$ python -q
>>> import numpy as np
>>> np.set_printoptions(precision=2, suppress=True, linewidth=200)
>>> rnd = lambda a: np.round(a, 2) + 0
>>> data = np.array([[13, 2, -1], [-2, 7, 0], [-3, -2, 7]])
>>> rnd(np.linalg.eigvals(data).sum().real)
np.float64(27.0)
>>> rnd(np.poly(data))
array([   1.,  -27.,  232., -640.])
>>> E = np.loadtxt("data.csv", delimiter=",")
>>> rnd(E)
array([[-0.89, -0.21, -0.39],
       [-0.27, -0.45,  0.85],
       [-0.36,  0.87,  0.35]])
>>> # columns are unit length and at right angles
>>> rnd(np.linalg.norm(E, axis=0))
array([1., 1., 1.])
>>> rnd(E @ E.T)
array([[1., 0., 0.],
       [0., 1., 0.],
       [0., 0., 1.]])
>>> rnd(E.T @ E)
array([[1., 0., 0.],
       [0., 1., 0.],
       [0., 0., 1.]])
>>> B = np.linalg.inv(E)
>>> np.allclose(B, E.T)
True
>>> rnd(E @ B)
array([[1., 0., 0.],
       [0., 1., 0.],
       [0., 0., 1.]])
>>> rnd(np.linalg.det(E) * np.linalg.det(B))
np.float64(1.0)
>>> rnd(np.linalg.inv(B))
array([[-0.89, -0.21, -0.39],
       [-0.27, -0.45,  0.85],
       [-0.36,  0.87,  0.35]])
>>> (np.abs(B) > 1e-9).astype(int)
array([[1, 1, 1],
       [1, 1, 1],
       [1, 1, 1]])
>>> Q = E.astype(float).copy()
>>> for j in range(3):
...     Q[:, j] -= Q[:, :j] @ (Q[:, :j].T @ Q[:, j])
...     Q[:, j] /= np.linalg.norm(Q[:, j])
... 
>>> rnd(Q.T @ E)
array([[1., 0., 0.],
       [0., 1., 0.],
       [0., 0., 1.]])
>>> rnd(Q)
array([[-0.89, -0.21, -0.39],
       [-0.27, -0.45,  0.85],
       [-0.36,  0.87,  0.35]])
>>> rnd(Q.T @ Q)
array([[1., 0., 0.],
       [0., 1., 0.],
       [0., 0., 1.]])
